In [1]: import numpy as np

In [2]: import numpy.linalg as la

In [3]: np.set_printoptions(precision=2, suppress=True, linewidth=120, legacy="1.25")

In [4]: K = np.loadtxt("m.csv", delimiter=",")

In [5]: K
Out[5]: 
array([[-0.31,  0.53,  1.61, -1.53,  0.5 , -0.74,  1.81,  1.16, -0.93],
       [ 0.67, -1.04, -1.61,  2.13, -0.55,  0.22, -2.81, -3.02,  0.78],
       [ 0.48, -1.13, -1.78,  2.22, -0.3 ,  0.8 , -2.85, -2.46,  0.84],
       [ 0.77, -0.64, -0.36,  1.5 , -0.16,  0.94, -1.65, -0.72, -0.05],
       [ 0.31,  0.09, -0.51,  0.62, -0.46,  0.22, -1.21, -0.76, -0.05],
       [-0.39,  0.14,  1.02, -1.05,  0.51,  0.24,  1.68,  1.01, -0.62],
       [ 1.11, -1.85, -3.56,  3.02, -1.44,  1.33, -4.5 , -4.15,  1.9 ],
       [ 0.08, -0.68, -1.29,  1.44, -0.52,  0.97, -2.53, -2.54,  0.82],
       [ 0.24, -0.53, -0.1 , -0.06, -0.45, -0.06,  0.09, -0.12,  0.05],
       [-0.18,  0.57,  1.1 , -0.89,  0.16, -0.61,  0.55,  1.42, -0.51],
       [ 0.45, -0.12, -0.04,  0.36, -0.2 , -0.07, -0.21, -0.01, -0.32],
       [-0.6 ,  0.3 , -0.18, -0.44,  0.18, -0.88,  0.42,  1.08, -0.7 ],
       [ 0.6 , -0.63, -1.97,  2.1 , -0.95,  1.18, -2.71, -3.3 ,  0.99],
       [ 0.51, -0.86, -1.44,  1.59, -0.66,  1.12, -2.53, -2.86,  1.28],
       [ 0.28,  0.11, -0.68,  0.03, -0.11,  0.17, -0.86, -0.8 , -0.13],
       [-1.3 ,  0.93,  1.48, -1.31,  0.46, -0.92,  2.25,  2.04, -1.11],
       [ 1.56, -1.72, -3.81,  3.6 , -2.18,  1.87, -5.37, -5.15,  1.78],
       [ 0.16, -0.69, -0.02,  1.27, -0.08,  0.96, -0.97, -0.63, -0.11],
       [ 0.69, -0.12, -1.84,  1.82, -0.49,  1.34, -2.72, -2.16,  1.35],
       [-0.17,  0.16,  0.  , -0.63,  0.65, -0.17,  0.82,  1.14, -0.1 ],
       [ 0.01,  0.09, -0.76, -0.16, -0.06,  0.36, -0.12,  0.07, -0.1 ],
       [ 1.53, -0.82, -3.14,  2.81, -1.5 ,  1.94, -4.15, -4.47,  1.58],
       [ 1.29, -1.45, -2.27,  1.76, -0.95,  1.03, -3.85, -3.69,  1.04],
       [-0.12, -0.13,  0.2 , -0.18, -0.43, -0.32, -0.06, -0.27,  0.17],
       [ 1.12, -1.11, -1.88,  1.66, -0.58,  0.79, -2.83, -3.33,  0.87]])

In [6]: B = K / np.sqrt((K ** 2).mean(axis=1, keepdims=True))

In [7]: B[10]
Out[7]: array([ 1.84, -0.49, -0.16,  1.47, -0.82, -0.29, -0.86, -0.04, -1.31])

In [8]: la.norm(B, axis=1)
Out[8]: array([3., 3., 3., 3., 3., 3., 3., 3., 3., 3., 3., 3., 3., 3., 3., 3., 3., 3., 3., 3., 3., 3., 3., 3., 3.])

In [9]: la.matrix_rank(K - K.mean(axis=1, keepdims=True))
Out[9]: 8

In [10]: E = np.loadtxt("sample15.csv", delimiter=",")

In [11]: E.round(2) + 0
Out[11]: 
array([[-0.17, -0.6 ,  0.65, -0.3 ,  0.09, -0.22,  0.19,  0.04],
       [ 0.5 ,  0.  ,  0.51,  0.46, -0.22,  0.22, -0.3 ,  0.32],
       [ 0.1 , -0.22,  0.05,  0.17,  0.32,  0.04, -0.49, -0.75],
       [ 0.27,  0.04,  0.11, -0.31, -0.52,  0.45,  0.36, -0.47],
       [-0.7 ,  0.13,  0.19,  0.18, -0.56, -0.04, -0.31, -0.12],
       [ 0.23, -0.31, -0.31, -0.51, -0.35, -0.14, -0.56,  0.19],
       [-0.17,  0.42,  0.3 , -0.5 ,  0.36,  0.46, -0.31,  0.15],
       [-0.27, -0.55, -0.28,  0.19,  0.07,  0.68,  0.02,  0.2 ]])

In [12]: np.round(E.T @ E, 2) + 0
Out[12]: 
array([[1., 0., 0., 0., 0., 0., 0., 0.],
       [0., 1., 0., 0., 0., 0., 0., 0.],
       [0., 0., 1., 0., 0., 0., 0., 0.],
       [0., 0., 0., 1., 0., 0., 0., 0.],
       [0., 0., 0., 0., 1., 0., 0., 0.],
       [0., 0., 0., 0., 0., 1., 0., 0.],
       [0., 0., 0., 0., 0., 0., 1., 0.],
       [0., 0., 0., 0., 0., 0., 0., 1.]])

In [13]: np.round(E @ E.T, 2) + 0
Out[13]: 
array([[1., 0., 0., 0., 0., 0., 0., 0.],
       [0., 1., 0., 0., 0., 0., 0., 0.],
       [0., 0., 1., 0., 0., 0., 0., 0.],
       [0., 0., 0., 1., 0., 0., 0., 0.],
       [0., 0., 0., 0., 1., 0., 0., 0.],
       [0., 0., 0., 0., 0., 1., 0., 0.],
       [0., 0., 0., 0., 0., 0., 1., 0.],
       [0., 0., 0., 0., 0., 0., 0., 1.]])

In [14]: la.svd(E, compute_uv=False)
Out[14]: array([1., 1., 1., 1., 1., 1., 1., 1.])

In [15]: rng = np.random.default_rng(3785)

In [16]: labels = rng.permutation(8)

In [17]: B = E[:, labels] * rng.choice([-1, 1], 8)

In [18]: B.round(2) + 0
Out[18]: 
array([[-0.17,  0.3 ,  0.19,  0.65,  0.22,  0.04, -0.09,  0.6 ],
       [ 0.5 , -0.46, -0.3 ,  0.51, -0.22,  0.32,  0.22,  0.  ],
       [ 0.1 , -0.17, -0.49,  0.05, -0.04, -0.75, -0.32,  0.22],
       [ 0.27,  0.31,  0.36,  0.11, -0.45, -0.47,  0.52, -0.04],
       [-0.7 , -0.18, -0.31,  0.19,  0.04, -0.12,  0.56, -0.13],
       [ 0.23,  0.51, -0.56, -0.31,  0.14,  0.19,  0.35,  0.31],
       [-0.17,  0.5 , -0.31,  0.3 , -0.46,  0.15, -0.36, -0.42],
       [-0.27, -0.19,  0.02, -0.28, -0.68,  0.2 , -0.07,  0.55]])

In [19]: left, _, vt = la.svd(E.T @ B)

In [20]: labels
Out[20]: array([0, 3, 6, 2, 5, 7, 4, 1])

In [21]: np.round(la.lstsq(E, B)[0], 2) + 0
Out[21]: 
array([[ 1.,  0.,  0.,  0.,  0.,  0.,  0.,  0.],
       [ 0.,  0.,  0.,  0.,  0.,  0.,  0., -1.],
       [ 0.,  0.,  0.,  1.,  0.,  0.,  0.,  0.],
       [ 0., -1.,  0.,  0.,  0.,  0.,  0.,  0.],
       [ 0.,  0.,  0.,  0.,  0.,  0., -1.,  0.],
       [ 0.,  0.,  0.,  0., -1.,  0.,  0.,  0.],
       [ 0.,  0.,  1.,  0.,  0.,  0.,  0.,  0.],
       [ 0.,  0.,  0.,  0.,  0.,  1.,  0.,  0.]])

In [22]: q, _ = la.qr(np.array([[0.8, -0.5, 0.5, 0.9, -0.4, -1.2, -2.0, -0.1, 0.9],
    ...:     [-0.7, 1.3, 0.9, -0.7, 1.2, -0.9, 0.4, -0.3, -1.1],
    ...:     [-0.4, -0.5, 0.6, 1.2, -0.9, -0.7, 2.1, 1.0, -1.1],
    ...:     [1.1, -0.4, -0.2, 2.6, -0.6, -0.2, -0.9, 0.5, -1.1],
    ...:     [-1.0, -0.3, -0.4, 2.7, 2.3, 0.4, -1.9, 0.8, 0.1],
    ...:     [0.0, 0.7, 0.8, 2.3, 0.5, -0.2, 0.0, -1.0, -1.2],
    ...:     [0.4, -0.1, 0.8, 0.6, 0.1, -1.1, 0.4, 0.8, 0.6],
    ...:     [0.4, 1.3, -1.7, -2.1, 1.4, -1.1, -1.2, -1.2, 1.0],
    ...:     [-0.9, -0.1, 1.4, -0.4, -2.0, -1.4, 0.2, 0.0, -0.9]]))

In [23]: X = q[:, :9]

In [24]: X
Out[24]: 
array([[-0.37,  0.18, -0.28, -0.01, -0.32,  0.45,  0.4 , -0.36, -0.4 ],
       [ 0.33, -0.56, -0.38, -0.05, -0.27,  0.02, -0.04,  0.4 , -0.45],
       [ 0.19,  0.26, -0.11, -0.12,  0.27,  0.34, -0.72, -0.21, -0.35],
       [-0.51,  0.11, -0.07, -0.47,  0.38,  0.06,  0.06,  0.58, -0.11],
       [ 0.46,  0.21,  0.37, -0.62, -0.31,  0.26,  0.19,  0.08,  0.08],
       [-0.  , -0.33, -0.39, -0.57,  0.21, -0.24,  0.04, -0.52,  0.21],
       [-0.19,  0.02, -0.37, -0.01, -0.44,  0.31, -0.35,  0.18,  0.62],
       [-0.19, -0.64,  0.44,  0.04,  0.19,  0.55, -0.04, -0.12,  0.11],
       [ 0.42,  0.11, -0.37,  0.22,  0.5 ,  0.39,  0.39,  0.12,  0.25]])

In [25]: # keeps lengths

In [26]: vec = np.array([0, -1, 3, 0, 3, -2, -3, 3, -3])

In [27]: X @ vec
Out[27]: array([-3.95,  1.27,  2.12,  2.59, -1.14, -2.03, -3.32,  0.88, -2.09])

In [28]: la.norm(X @ vec) <= la.norm(X, 2) * la.norm(vec) + 1e-9
Out[28]: True

In [29]: X @ (2 * vec)
Out[29]: array([-7.9 ,  2.54,  4.25,  5.18, -2.29, -4.06, -6.63,  1.75, -4.18])

In [30]: np.einsum("ij,j->i", X, vec)
Out[30]: array([-3.95,  1.27,  2.12,  2.59, -1.14, -2.03, -3.32,  0.88, -2.09])
